In [1]: import numpy as np

In [2]: np.set_printoptions(suppress=True, linewidth=100)

In [3]: A = np.loadtxt("sample17.csv", delimiter=",")

In [4]: A
Out[4]: 
array([[ 0.025,  0.087,  0.046, -0.045,  0.026],
       [-1.291, -1.328, -2.575,  0.085, -1.251],
       [ 0.381,  0.296,  0.739,  0.02 ,  0.422],
       [-0.66 , -0.658, -1.26 , -0.057, -0.681],
       [ 0.993,  0.947,  1.99 ,  0.095,  0.925],
       [ 0.665,  0.747,  1.465, -0.054,  0.719],
       [ 2.653,  2.611,  5.206,  0.04 ,  2.565],
       [ 0.232,  0.235,  0.406, -0.072,  0.198],
       [ 0.526,  0.513,  1.168, -0.029,  0.631],
       [ 0.122,  0.094,  0.182,  0.007,  0.026],
       [-1.296, -1.231, -2.504,  0.07 , -1.287],
       [ 1.033,  1.021,  2.131, -0.045,  1.099],
       [-1.284, -1.345, -2.5  , -0.056, -1.283],
       [ 0.193,  0.144,  0.338,  0.063,  0.135],
       [-0.158, -0.272, -0.378,  0.101, -0.225],
       [-0.896, -0.808, -1.578, -0.076, -0.801],
       [ 0.912,  0.767,  1.605, -0.067,  0.824],
       [-0.289, -0.19 , -0.499,  0.056, -0.262],
       [ 0.523,  0.437,  0.972, -0.026,  0.424],
       [-1.327, -1.289, -2.596,  0.044, -1.246],
       [ 0.759,  0.663,  1.413, -0.005,  0.694],
       [ 0.994,  0.852,  1.907, -0.066,  0.938],
       [ 1.348,  1.357,  2.749, -0.032,  1.326],
       [-0.674, -0.739, -1.3  ,  0.045, -0.623]])

In [5]: np.linalg.matrix_rank(A, rtol=0.1)
Out[5]: np.int64(1)

In [6]: [round(float(x), 3) for x in np.linalg.svd(A, compute_uv=False)[:3]]
Out[6]: [12.472, 0.285, 0.247]

In [7]: round(np.log10(np.linalg.cond(A)))
Out[7]: 2

In [8]: vec = np.array([1, -1, 0, 3, 0])

In [9]: h1 = np.maximum(A @ vec, 0)

In [10]: A * (h1 > 1e-9)[:, None]
Out[10]: 
array([[ 0.   ,  0.   ,  0.   , -0.   ,  0.   ],
       [-1.291, -1.328, -2.575,  0.085, -1.251],
       [ 0.381,  0.296,  0.739,  0.02 ,  0.422],
       [-0.   , -0.   , -0.   , -0.   , -0.   ],
       [ 0.993,  0.947,  1.99 ,  0.095,  0.925],
       [ 0.   ,  0.   ,  0.   , -0.   ,  0.   ],
       [ 2.653,  2.611,  5.206,  0.04 ,  2.565],
       [ 0.   ,  0.   ,  0.   , -0.   ,  0.   ],
       [ 0.   ,  0.   ,  0.   , -0.   ,  0.   ],
       [ 0.122,  0.094,  0.182,  0.007,  0.026],
       [-1.296, -1.231, -2.504,  0.07 , -1.287],
       [ 0.   ,  0.   ,  0.   , -0.   ,  0.   ],
       [-0.   , -0.   , -0.   , -0.   , -0.   ],
       [ 0.193,  0.144,  0.338,  0.063,  0.135],
       [-0.158, -0.272, -0.378,  0.101, -0.225],
       [-0.   , -0.   , -0.   , -0.   , -0.   ],
       [ 0.   ,  0.   ,  0.   , -0.   ,  0.   ],
       [-0.289, -0.19 , -0.499,  0.056, -0.262],
       [ 0.523,  0.437,  0.972, -0.026,  0.424],
       [-1.327, -1.289, -2.596,  0.044, -1.246],
       [ 0.759,  0.663,  1.413, -0.005,  0.694],
       [ 0.   ,  0.   ,  0.   , -0.   ,  0.   ],
       [ 0.   ,  0.   ,  0.   , -0.   ,  0.   ],
       [-0.674, -0.739, -1.3  ,  0.045, -0.623]])

In [11]: h1.round(3)
Out[11]: 
array([0.   , 0.292, 0.145, 0.   , 0.331, 0.   , 0.162, 0.   , 0.   , 0.049, 0.145, 0.   , 0.   ,
       0.238, 0.417, 0.   , 0.   , 0.069, 0.008, 0.094, 0.081, 0.   , 0.   , 0.2  ])

In [12]: np.round(np.maximum(A @ (3 * vec), 0), 3)
Out[12]: 
array([0.   , 0.876, 0.435, 0.   , 0.993, 0.   , 0.486, 0.   , 0.   , 0.147, 0.435, 0.   , 0.   ,
       0.714, 1.251, 0.   , 0.   , 0.207, 0.024, 0.282, 0.243, 0.   , 0.   , 0.6  ])
